$ python3 -q
>>> import numpy as np
>>> from numpy import linalg as LA
>>> np.set_printoptions(precision=2, suppress=True, linewidth=140)
>>> E = np.load("out6.npy")
>>> print(E)
[[2 1 3 0 1]
 [1 2 1 3 0]
 [0 1 2 1 3]
 [3 0 1 2 1]
 [1 3 0 1 2]]
>>> print(E @ (-1.0) ** np.arange(5))
[ 5. -3.  3.  3. -1.]
>>> print(E @ np.ones(5))
[7. 7. 7. 7. 7.]
>>> print((E @ E)[0])
[ 6 10 13  7 13]
>>> arr = np.loadtxt("case4.csv", delimiter=",")
>>> print(arr)
[[-2.82  2.55  1.25]
 [-2.82 -2.28 -1.7 ]
 [-0.38 -2.07  3.4 ]]
>>> gram = arr.T @ arr
>>> print(gram.round(2) + 0)
[[16.  0.  0.]
 [ 0. 16.  0.]
 [ 0.  0. 16.]]
>>> left, sv, VT = LA.svd(arr, full_matrices=False)
>>> print(sv / sv[0])
[1. 1. 1.]
>>> print(round(np.sqrt((sv ** 2).sum()), 2), round(float(LA.norm(arr)), 2))
6.93 6.93
>>> print(np.round(left.T @ arr @ VT.T, 2) + 0)
[[4. 0. 0.]
 [0. 4. 0.]
 [0. 0. 4.]]
>>> theta = np.radians(15)
>>> Rm = np.eye(3)
>>> Rm[0, 0] = Rm[2, 2] = np.cos(theta)
>>> Rm[0, 2], Rm[2, 0] = -np.sin(theta), np.sin(theta)
>>> print(Rm)
[[ 0.97  0.   -0.26]
 [ 0.    1.    0.  ]
 [ 0.26  0.    0.97]]
>>> other = arr @ Rm.T
>>> print(np.allclose(arr @ arr.T, other @ other.T))
True
>>> print(np.allclose(LA.norm(arr, axis=1), LA.norm(other, axis=1)))
True
>>> print(LA.pinv(arr))
[[-0.18 -0.18 -0.02]
 [ 0.16 -0.14 -0.13]
 [ 0.08 -0.11  0.21]]
>>> print(LA.svd(arr, compute_uv=False))
[4. 4. 4.]
>>> print(np.round(arr @ arr.T, 2) + 0)
[[16.  0.  0.]
 [ 0. 16.  0.]
 [ 0.  0. 16.]]
>>> vec = np.array([5, 9, 9])
>>> y = arr @ vec
>>> c, lr = np.zeros(3), 1 / LA.norm(arr, 2) ** 2
>>> for i in range(300):
...     c -= lr * arr.T @ (arr @ c - y)
...     if i % 50 == 0: print(i, round(LA.norm(arr @ c - y), 2))
... 
0 0.0
50 0.0
100 0.0
150 0.0
200 0.0
250 0.0
>>> print(c)
[5. 9. 9.]
>>> F = np.array([[0.5, -0.5, 1.6, 8.05],
...     [2.2, -0.7, 0.1, 0.5],
...     [-0.1, 0.1, -0.5, -2.55],
...     [-0.1, -1.6, 0.4, 2.03],
...     [-0.2, -1.1, -0.8, -3.98],
...     [-1.6, -1.0, 0.4, 1.97],
...     [0.0, 0.3, -0.6, -3.02],
...     [0.3, 0.4, -1.1, -5.42],
...     [-1.3, 1.6, 1.1, 5.47],
...     [0.8, -0.6, 1.2, 6.0]])
>>> # column 3 dominates
>>> Ac = (F - F.mean(axis=0)) / F.std(axis=0)
>>> print(np.argwhere(np.abs(Ac) > 2))
[[1 0]
 [8 1]]
>>> print(Ac.std(axis=0))
[1. 1. 1. 1.]
>>> c = LA.lstsq(np.delete(Ac, 1, axis=1), Ac[:, 1])[0]
>>> print(c)
[ -0.18  19.21 -19.23]
>>> print(np.abs(c).argmax())
2
>>> print(np.round(1 - np.var(Ac[:, 1] - np.delete(Ac, 1, axis=1) @ c), 2))
0.08
>>> data = np.array([[2.37, 0.15, -3.2, -2.37, 0.57],
...     [-1.04, 3.89, -1.3, -0.87, -1.2],
...     [0.02, -1.78, -0.92, -0.58, -3.92]])
>>> theta = np.radians(45)
>>> Rm = np.eye(5)
>>> Rm[0, 0] = Rm[3, 3] = np.cos(theta)
>>> Rm[0, 3], Rm[3, 0] = -np.sin(theta), np.sin(theta)
>>> print(Rm)
[[ 0.71  0.    0.   -0.71  0.  ]
 [ 0.    1.    0.    0.    0.  ]
 [ 0.    0.    1.    0.    0.  ]
 [ 0.71  0.    0.    0.71  0.  ]
 [ 0.    0.    0.    0.    1.  ]]
>>> other = data @ Rm.T
>>> print(np.allclose(data @ data.T, other @ other.T))
True
>>> print(LA.svd(data, compute_uv=False), LA.svd(other, compute_uv=False))
[5.   4.5  4.05] [5.   4.5  4.05]
>>> print(np.allclose(LA.norm(data, axis=1), LA.norm(other, axis=1)))
True
>>> vec = np.array([5, 1, -5, 1, 4])
>>> h = np.maximum(data @ vec, 0)
>>> print(np.maximum(data @ (3 * vec), 0))
[83.73  0.    0.  ]
>>> print(np.maximum(data @ vec, 0) - np.maximum(-data @ vec, 0))
[ 27.91  -0.48 -13.34]
>>> T = np.stack([data, 2 * data, data[::-1]])
>>> print(LA.norm(T, axis=(1, 2)))
[ 7.85 15.7   7.85]
>>> print(T.shape)
(3, 3, 5)
>>> other = np.array([[1, 2], [1, 0], [0, 2], [3, 0], [2, 0]])
>>> other @ data
Traceback (most recent call last):
  File "<python-input-59>", line 1, in <module>
    other @ data
    ~~~~~~^~~~~~
ValueError: matmul: Input operand 1 has a mismatch in its core dimension 0, with gufunc signature (n?,k),(k,m?)->(n?,m?) (size 3 is different from 2)
>>> print(np.vstack([data, other.T]).shape)
(5, 5)
>>> print(np.einsum("ij->j", data))
[ 1.35  2.26 -5.42 -3.82 -4.55]
>>> f = np.array([-1, 1, -2, 1]) + 0.5
>>> W0 = np.outer(f, f) / (f @ f)
>>> print(W0)
[[ 0.04 -0.11  0.11 -0.11]
 [-0.11  0.32 -0.32  0.32]
 [ 0.11 -0.32  0.32 -0.32]
 [-0.11  0.32 -0.32  0.32]]
>>> T = np.stack([W0, -3 * W0, W0[::-1]])
>>> print(np.einsum("bij,cij->bc", T, T))
[[ 1.   -3.   -0.86]
 [-3.    9.    2.57]
 [-0.86  2.57  1.  ]]
>>> print(T.sum(axis=0))
[[-0.18  0.54 -0.54  0.54]
 [ 0.32 -0.96  0.96 -0.96]
 [-0.32  0.96 -0.96  0.96]
 [ 0.25 -0.75  0.75 -0.75]]
>>> print(W0 @ W0)
[[ 0.04 -0.11  0.11 -0.11]
 [-0.11  0.32 -0.32  0.32]
 [ 0.11 -0.32  0.32 -0.32]
 [-0.11  0.32 -0.32  0.32]]
>>> print(np.allclose(W0 @ W0.T, W0.T @ W0))
True
>>> print((W0 + W0.T) / 2)
[[ 0.04 -0.11  0.11 -0.11]
 [-0.11  0.32 -0.32  0.32]
 [ 0.11 -0.32  0.32 -0.32]
 [-0.11  0.32 -0.32  0.32]]
>>> print(np.allclose(W0, W0.T))
True
>>> print(LA.cond(W0) > 100)
True
>>> print(LA.matrix_rank(W0, rtol=0.1))
1
>>> print(np.round(LA.norm(W0, 2) / LA.norm(W0), 2))
1.0
>>> M = np.load("x.npy")
>>> print(M)
[[28 -2 -3]
 [-2 20 -3]
 [-3 -3 23]]
>>> # symmetric
>>> rng = np.random.default_rng(9767)
>>> other = data + rng.integers(-2, 3, (3, 2)) @ rng.integers(-2, 3, (2, 5))
>>> print(other)
[[-1.63  0.15  0.8  -6.37 -3.43]
 [ 2.96  3.89 -5.3   3.13  2.8 ]
 [ 2.02 -1.78 -2.92  1.42 -1.92]]
>>> print(np.round(LA.svd(other - data, compute_uv=False), 2) + 0)
[12.  0.  0.]
>>> f = np.array([2, 8, 9])
>>> print(np.cross(other[2, :3], other[0, :3]))
[-0.99  3.14 -2.6 ]
>>> print(np.correlate(other[2], other[0], "full"))
[-6.93 -6.76 22.97 12.61 -8.36 15.83  3.44 -2.6   3.13]
>>> other = np.array([[2, -1], [0, 0]])
>>> W2 = np.array([[0, -1], [-1, 2]])
>>> m1 = np.kron(other, W2)
>>> print(m1)
[[ 0 -2  0  1]
 [-2  4  1 -2]
 [ 0  0  0  0]
 [ 0  0  0  0]]
>>> w1 = np.array([[1, 1, 1, -2, 2, -2],
...     [1, 2, 0, -2, -2, 2],
...     [1, 1, -2, 1, 1, 2],
...     [1, 0, 0, -1, 0, 2]])
>>> c = np.array([-2, 3, 4, 4, 3, 2])
>>> hid = np.maximum(m1 @ w1 + c, 0)
>>> print(LA.matrix_rank(hid))
3
>>> print(hid)
[[ 0  0  4  7  7  0]
 [ 0 10  0  3  0 12]
 [ 0  3  4  4  3  2]
 [ 0  3  4  4  3  2]]
>>> W2 = np.array([[-1, 2, -1],
...     [2, 3, -3],
...     [-3, 0, 2],
...     [0, 3, -1],
...     [2, 2, -2],
...     [-1, -3, 3]])
>>> print(w1 @ W2)
[[  4   9 -10]
 [ -3  -8   5]
 [  7   4  -5]
 [ -3  -7   6]]
>>> hat = np.triu(np.array([[-6, -9, 9, 7], [-3, 0, -4, 4], [-4, -3, 0, -9], [-9, -4, 0, 3]]), 1) + np.eye(4)
>>> other = hat @ m1 @ LA.inv(hat)
>>> print(hat @ m1 - m1 @ hat)
[[ 18. -36. -17.  26.]
 [  0. -18.  34.   7.]
 [  0.   0.   0.   0.]
 [  0.   0.   0.   0.]]
>>> print(np.trace(other), np.trace(m1))
4.0 4
>>> print(LA.matrix_rank(other))
2
>>> print(round(np.trace(LA.pinv(m1) @ m1), 2))
2.0
>>> print(LA.lstsq(m1[:-1].T, m1[-1])[2])
2
>>> print(np.round(m1 @ LA.pinv(m1) @ m1, 2) + 0)
[[ 0. -2.  0.  1.]
 [-2.  4.  1. -2.]
 [ 0.  0.  0.  0.]
 [ 0.  0.  0.  0.]]
>>> assert m1 == m1.T
Traceback (most recent call last):
  File "<python-input-104>", line 1, in <module>
    assert m1 == m1.T
           ^^^^^^^^^^
ValueError: The truth value of an array with more than one element is ambiguous. Use a.any() or a.all()
>>> print(np.sort(np.abs(LA.eigvals(m1))))
[0.   0.   0.83 4.83]
>>> print(np.trace(m1))
4
>>> print(np.allclose(m1, m1.T))
False
>>> left, sv, VT = LA.svd(m1)
>>> V = VT[:(sv > 1e-8).sum()]
>>> vec = m1[0] + 4 * m1[1] + rng.integers(2) * np.eye(4)[2]
>>> print(vec)
[-8. 14.  5. -7.]
>>> print(np.round(V.T @ V, 2) + 0)
[[ 0.8  0.  -0.4  0. ]
 [ 0.   0.8  0.  -0.4]
 [-0.4  0.   0.2  0. ]
 [ 0.  -0.4  0.   0.2]]
>>> print(np.diag(V.T @ V))
[0.8 0.8 0.2 0.2]
>>> feats = np.load("sample12.npy")
>>> print(feats)
[[ 0 -5  1]
 [ 5  0 -1]
 [-1  1  0]]
>>> print(m1.ravel(order="F"))
[ 0 -2  0  0 -2  4  0  0  0  1  0  0  1 -2  0  0]
>>> T = m1.reshape(4, 2, -1)
>>> print(np.einsum("ihd,jhd->hij", T, T).shape)
(2, 4, 4)
>>> print(T.sum(axis=1))
[[ 0 -1]
 [-1  2]
 [ 0  0]
 [ 0  0]]
>>> f, r1 = feats[0], feats[1]
>>> print(f @ r1)
-1
>>> print(f @ f)
26
>>> p = (f @ r1) / (f @ f) * f
>>> print(p)
[-0.    0.19 -0.04]
>>> print(round(LA.norm(f + r1) ** 2 + LA.norm(f - r1) ** 2, 2))
104.0
>>> print((r1 - p) @ f)
0.0
>>> print(np.outer(f, r1))
[[  0   0   0]
 [-25   0   5]
 [  5   0  -1]]
>>> gram = feats.T @ feats
>>> print(LA.matrix_rank(gram))
2
>>> print(np.trace(gram), (feats ** 2).sum())
54 54
>>> print(np.round(LA.svd(feats, compute_uv=False) ** 2, 2) + 0)
[27. 27.  0.]
